$ python3 -q
>>> import numpy as np
>>> from numpy import linalg as LA
>>> np.set_printoptions(precision=3, suppress=True, linewidth=120, sign=" ")
>>> M = np.loadtxt("arr.csv", delimiter=",")
>>> M
array([[-2.,  1.,  0.,  0.,  0.,  0.,  0.,  0.],
       [ 0., -2.,  1.,  0.,  0.,  0.,  0.,  0.],
       [ 0.,  0., -2.,  1.,  0.,  0.,  0.,  0.],
       [ 0.,  0.,  0., -2.,  1.,  0.,  0.,  0.],
       [ 0.,  0.,  0.,  0., -2.,  1.,  0.,  0.],
       [ 0.,  0.,  0.,  0.,  0., -2.,  1.,  0.],
       [ 0.,  0.,  0.,  0.,  0.,  0., -2.,  1.],
       [ 0.,  0.,  0.,  0.,  0.,  0.,  0., -2.]])
>>> rng = np.random.default_rng(75)
>>> labels = rng.permutation(8)
>>> labels
array([ 2,  3,  1,  6,  7,  0,  4,  5])
>>> other = M[labels][:, labels]
>>> np.diag(other)
array([-2., -2., -2., -2., -2., -2., -2., -2.])
>>> np.allclose(other, M)
False
>>> round(LA.det(other), 3), round(LA.det(M[labels]), 3)
(np.float64(256.0), np.float64(-256.0))
>>> other
array([[-2.,  1.,  0.,  0.,  0.,  0.,  0.,  0.],
       [ 0., -2.,  0.,  0.,  0.,  0.,  1.,  0.],
       [ 1.,  0., -2.,  0.,  0.,  0.,  0.,  0.],
       [ 0.,  0.,  0., -2.,  1.,  0.,  0.,  0.],
       [ 0.,  0.,  0.,  0., -2.,  0.,  0.,  0.],
       [ 0.,  0.,  1.,  0.,  0., -2.,  0.,  0.],
       [ 0.,  0.,  0.,  0.,  0.,  0., -2.,  1.],
       [ 0.,  0.,  0.,  1.,  0.,  0.,  0., -2.]])
>>> A = np.loadtxt("dump.csv", delimiter=",")
>>> A
array([[-2.,  0.,  0.,  0.,  0.,  0.],
       [ 0., -2.,  0.,  0.,  0.,  0.],
       [ 0.,  0., -1.,  0.,  0.,  0.],
       [ 0.,  0.,  0.,  1.,  0.,  0.],
       [ 0.,  0.,  0.,  0.,  3.,  0.],
       [ 0.,  0.,  0.,  0.,  0.,  2.]])
>>> C2 = A.T @ A
>>> np.trace(C2), (A ** 2).sum()
(np.float64(23.0), np.float64(23.0))
>>> C2
array([[ 4.,  0.,  0.,  0.,  0.,  0.],
       [ 0.,  4.,  0.,  0.,  0.,  0.],
       [ 0.,  0.,  1.,  0.,  0.,  0.],
       [ 0.,  0.,  0.,  1.,  0.,  0.],
       [ 0.,  0.,  0.,  0.,  9.,  0.],
       [ 0.,  0.,  0.,  0.,  0.,  4.]])
>>> (A @ A.T).shape
(6, 6)
>>> np.allclose(C2, C2.T)
True
>>> np.diag(C2)
array([ 4.,  4.,  1.,  1.,  9.,  4.])
>>> LA.eigvalsh(C2)[::-1]
array([ 9.,  4.,  4.,  4.,  1.,  1.])
>>> vals, vecs = LA.eigh(A)
>>> vec = np.array([0, 3, 9, 7, -4, -7])
>>> LA.eigvalsh(A[1:, 1:])
array([-2., -1.,  1.,  2.,  3.])
>>> vec @ A @ vec
np.float64(96.0)
>>> (np.sign(vecs[:, -1].round(6)) == np.sign(vecs[0, -1].round(6))).astype(int)
array([ 1,  1,  1,  1,  0,  1])
>>> vecs * np.abs(vals) @ vecs.T
array([[ 2.,  0.,  0.,  0.,  0.,  0.],
       [ 0.,  2.,  0.,  0.,  0.,  0.],
       [ 0.,  0.,  1.,  0.,  0.,  0.],
       [ 0.,  0.,  0.,  1.,  0.,  0.],
       [ 0.,  0.,  0.,  0.,  3.,  0.],
       [ 0.,  0.,  0.,  0.,  0.,  2.]])
>>> F = np.load("x.npy")
>>> F
array([[ 4.,  0.,  0.,  0.,  0.,  0.,  0.],
       [ 0.,  8., -4., -6.,  2.,  6., -2.],
       [ 0., -4.,  8.,  6., -2., -6.,  2.],
       [ 0., -6.,  6., 13., -3., -9.,  3.],
       [ 0.,  2., -2., -3.,  5.,  3., -1.],
       [ 0.,  6., -6., -9.,  3., 13., -3.],
       [ 0., -2.,  2.,  3., -1., -3.,  5.]])
>>> vec = np.ones(7)
>>> for _ in range(7):
...     vec = F @ vec
...     vec /= LA.norm(vec)
...     print(round(vec @ F @ vec, 3))
... 
4.0
4.0
4.0
4.0
4.0
4.0
4.0
>>> vec
array([ 0.378,  0.378,  0.378,  0.378,  0.378,  0.378,  0.378])
>>> u = np.array([0, 0, 0, 0]) + 0.5
>>> K = np.eye(4) - 2 * np.outer(u, u) / (u @ u)
>>> K
array([[ 0.5, -0.5, -0.5, -0.5],
       [-0.5,  0.5, -0.5, -0.5],
       [-0.5, -0.5,  0.5, -0.5],
       [-0.5, -0.5, -0.5,  0.5]])
>>> u = np.array([4, 2, -2, -4])
>>> other = K + np.outer(u, np.eye(4)[2])
>>> LA.matrix_rank(other - K)
np.int64(1)
>>> LA.matrix_rank(LA.inv(other) - LA.inv(K), tol=1e-8)
np.int64(1)
>>> mat = np.loadtxt("out5.csv", delimiter=",")
>>> mat
array([[ -5.,   1.,  -3.],
       [-10.,   6.,  -6.],
       [-11.,   9.,  -1.],
       [ -9.,  12.,  -2.],
       [ -8.,   7.,  -1.],
       [-12.,   6.,  -6.],
       [-11.,   4., -11.],
       [-10.,   6., -14.],
       [-11.,  11.,  -9.],
       [-14.,   9.,  -7.],
       [-17.,  11.,  -7.],
       [-18.,  15.,  -3.],
       [-18.,  19.,  -7.],
       [-19.,  20., -12.],
       [-15.,  23., -10.],
       [-14.,  23., -14.],
       [-15.,  27., -17.],
       [-10.,  32., -21.],
       [-15.,  30., -21.],
       [-10.,  28., -21.],
       [ -9.,  25., -22.],
       [ -8.,  20., -17.],
       [-11.,  17., -12.]])
>>> Xs = (mat - mat.mean(axis=0)) / mat.std(axis=0)
>>> np.argwhere(np.abs(Xs) > 2)
array([], shape=(0, 2), dtype=int64)
>>> b = LA.lstsq(np.delete(Xs, 0, axis=1), Xs[:, 0])[0]
>>> np.round(1 - np.var(Xs[:, 0] - np.delete(Xs, 0, axis=1) @ b), 3)
np.float64(0.236)
>>> d = LA.norm(mat[:, None] - mat[None], axis=-1)
>>> d.mean(axis=1).argmax()
np.int64(17)
>>> d[:5, :5]
array([[  0.   ,   7.681,  10.198,  11.747,   7.   ],
       [  7.681,   0.   ,   5.916,   7.28 ,   5.477],
       [ 10.198,   5.916,   0.   ,   3.742,   3.606],
       [ 11.747,   7.28 ,   3.742,   0.   ,   5.196],
       [  7.   ,   5.477,   3.606,   5.196,   0.   ]])
>>> LA.matrix_rank(d ** 2)
np.int64(5)
>>> X = np.load("m.npy")
>>> X
array([[ 1.   ,  0.9  ,  0.81 ,  0.729,  0.656],
       [ 0.9  ,  1.   ,  0.9  ,  0.81 ,  0.729],
       [ 0.81 ,  0.9  ,  1.   ,  0.9  ,  0.81 ],
       [ 0.729,  0.81 ,  0.9  ,  1.   ,  0.9  ],
       [ 0.656,  0.729,  0.81 ,  0.9  ,  1.   ]])
>>> other = X + rng.integers(-2, 3, (5, 1)) @ rng.integers(-2, 3, (1, 5))
>>> other
array([[ 2.   ,  2.9  ,  1.81 ,  2.729,  1.656],
       [ 1.9  ,  3.   ,  1.9  ,  2.81 ,  1.729],
       [ 2.81 ,  4.9  ,  3.   ,  4.9  ,  2.81 ],
       [-0.271, -1.19 , -0.1  , -1.   , -0.1  ],
       [ 1.656,  2.729,  1.81 ,  2.9  ,  2.   ]])
>>> LA.matrix_rank(other - X, tol=1e-8)
np.int64(1)
>>> u = np.array([2, 2, 3, 2, 0])
>>> other = X + np.outer(u, np.eye(5)[3])
>>> other
array([[ 1.   ,  0.9  ,  0.81 ,  2.729,  0.656],
       [ 0.9  ,  1.   ,  0.9  ,  2.81 ,  0.729],
       [ 0.81 ,  0.9  ,  1.   ,  3.9  ,  0.81 ],
       [ 0.729,  0.81 ,  0.9  ,  3.   ,  0.9  ],
       [ 0.656,  0.729,  0.81 ,  0.9  ,  1.   ]])
>>> Uu, sigma, vt = LA.svd(M, full_matrices=False)
>>> np.allclose(Uu * sigma @ vt, M)
True
>>> sigma
array([ 2.956,  2.828,  2.62 ,  2.346,  2.022,  1.674,  1.344,  1.095])
>>> sigma / sigma[0]
array([ 1.   ,  0.956,  0.886,  0.793,  0.684,  0.566,  0.455,  0.37 ])
>>> np.cumsum(sigma ** 2) / np.sum(sigma ** 2)
array([ 0.224,  0.429,  0.605,  0.746,  0.851,  0.923,  0.969,  1.   ])
>>> other = LA.inv(X)
>>> round(float(LA.slogdet(X)[0]), 3)
1.0
>>> LA.inv(other)
array([[ 1.   ,  0.9  ,  0.81 ,  0.729,  0.656],
       [ 0.9  ,  1.   ,  0.9  ,  0.81 ,  0.729],
       [ 0.81 ,  0.9  ,  1.   ,  0.9  ,  0.81 ],
       [ 0.729,  0.81 ,  0.9  ,  1.   ,  0.9  ],
       [ 0.656,  0.729,  0.81 ,  0.9  ,  1.   ]])
>>> np.allclose(other, X.T)
False
>>> J = np.array([[4, -9, 7, -1], [-4, 5, -1, -9], [-16, 16, 2, -46]])
>>> rank = LA.matrix_rank(J)
>>> rank
np.int64(2)
>>> ns = LA.svd(J)[2][rank:].T
>>> [int(LA.matrix_rank(J[:, :j + 1])) for j in range(4)]
[1, 2, 2, 2]
>>> ns @ ns.T
array([[ 0.833,  0.278, -0.147, -0.199],
       [ 0.278,  0.43 ,  0.403,  0.07 ],
       [-0.147,  0.403,  0.634,  0.219],
       [-0.199,  0.07 ,  0.219,  0.103]])
>>> [int(LA.matrix_rank(J[:i])) for i in range(1, len(J) + 1)]
[1, 2, 2]
>>> np.abs(np.diag(LA.qr(J)[1])) > 1e-9
array([ True,  True, False])
>>> np.allclose(J[:-1].T @ LA.lstsq(J[:-1].T, J[-1])[0], J[-1])
True
>>> J @ LA.pinv(J) @ J
array([[  4.,  -9.,   7.,  -1.],
       [ -4.,   5.,  -1.,  -9.],
       [-16.,  16.,   2., -46.]])
>>> np.unique(J.round(6), axis=0).shape
(3, 4)
>>> Uu, sigma, vt = LA.svd(J)
>>> sigma.round(3) + 0
array([ 52.527,  11.953,   0.   ])
>>> other = Uu[:, :2] @ np.diag(sigma[:2]) @ vt[:2]
>>> round(float(LA.norm(J - other) / LA.norm(J)), 3)
0.0
>>> np.round(np.abs(J - other).max(), 3)
np.float64(0.0)
>>> round(float(LA.norm(J - other, 2)), 3), round(sigma[2], 3)
(0.0, np.float64(0.0))
>>> vals, vecs = LA.eigh(X)
>>> vals
array([ 0.058,  0.079,  0.146,  0.455,  4.262])
>>> (vals > 1e-8).sum(), (vals < -1e-8).sum()
(np.int64(5), np.int64(0))
>>> LA.svd(X, compute_uv=False)
array([ 4.262,  0.455,  0.146,  0.079,  0.058])
>>> np.unique(vals.round(6) + 0, return_counts=True)[1]
array([ 1,  1,  1,  1,  1])
>>> np.round(vecs.T @ vecs, 3) + 0
array([[ 1.,  0.,  0.,  0.,  0.],
       [ 0.,  1.,  0.,  0.,  0.],
       [ 0.,  0.,  1.,  0.,  0.],
       [ 0.,  0.,  0.,  1.,  0.],
       [ 0.,  0.,  0.,  0.,  1.]])
>>> np.round(vecs.T @ X @ vecs, 3) + 0
array([[ 0.058,  0.   ,  0.   ,  0.   ,  0.   ],
       [ 0.   ,  0.079,  0.   ,  0.   ,  0.   ],
       [ 0.   ,  0.   ,  0.146,  0.   ,  0.   ],
       [ 0.   ,  0.   ,  0.   ,  0.455,  0.   ],
       [ 0.   ,  0.   ,  0.   ,  0.   ,  4.262]])
>>> np.abs(vecs[:, -1]).round(6).argmax()
np.int64(2)
>>> W0 = np.load("run14.npy")
>>> W0
array([[ -0.3,   0.2, -16. ,  -0.2],
       [ -1.8,   0.1, -11. ,  -0.4],
       [  0.6,  -2.1,  -6. ,  -0.6],
       [  0.6,   0.8,  11. ,   0.8],
       [  0.4,  -0.1,  -7. ,  -0.5],
       [ -0.9,   1.4, -10. ,   1. ],
       [ -0.6,   1.2,  -1. ,  -1. ]])
>>> other = LA.inv(A)
>>> other
array([[-0.5  , -0.   , -0.   , -0.   , -0.   , -0.   ],
       [-0.   , -0.5  , -0.   , -0.   , -0.   , -0.   ],
       [-0.   , -0.   , -1.   , -0.   , -0.   , -0.   ],
       [ 0.   ,  0.   ,  0.   ,  1.   ,  0.   ,  0.   ],
       [ 0.   ,  0.   ,  0.   ,  0.   ,  0.333,  0.   ],
       [ 0.   ,  0.   ,  0.   ,  0.   ,  0.   ,  0.5  ]])
>>> A @ other
array([[ 1.,  0.,  0.,  0.,  0.,  0.],
       [ 0.,  1.,  0.,  0.,  0.,  0.],
       [ 0.,  0.,  1.,  0.,  0.,  0.],
       [ 0.,  0.,  0.,  1.,  0.,  0.],
       [ 0.,  0.,  0.,  0.,  1.,  0.],
       [ 0.,  0.,  0.,  0.,  0.,  1.]])
>>> round(float(LA.cond(A)), 3)
3.0
>>> np.allclose(other, A.T)
False
>>> LA.inv(other)
array([[-2., -0., -0., -0., -0., -0.],
       [-0., -2., -0., -0., -0., -0.],
       [-0., -0., -1., -0., -0., -0.],
       [ 0.,  0.,  0.,  1.,  0.,  0.],
       [ 0.,  0.,  0.,  0.,  3.,  0.],
       [ 0.,  0.,  0.,  0.,  0.,  2.]])
>>> (np.abs(other) > 1e-9).astype(int)
array([[ 1,  0,  0,  0,  0,  0],
       [ 0,  1,  0,  0,  0,  0],
       [ 0,  0,  1,  0,  0,  0],
       [ 0,  0,  0,  1,  0,  0],
       [ 0,  0,  0,  0,  1,  0],
       [ 0,  0,  0,  0,  0,  1]])
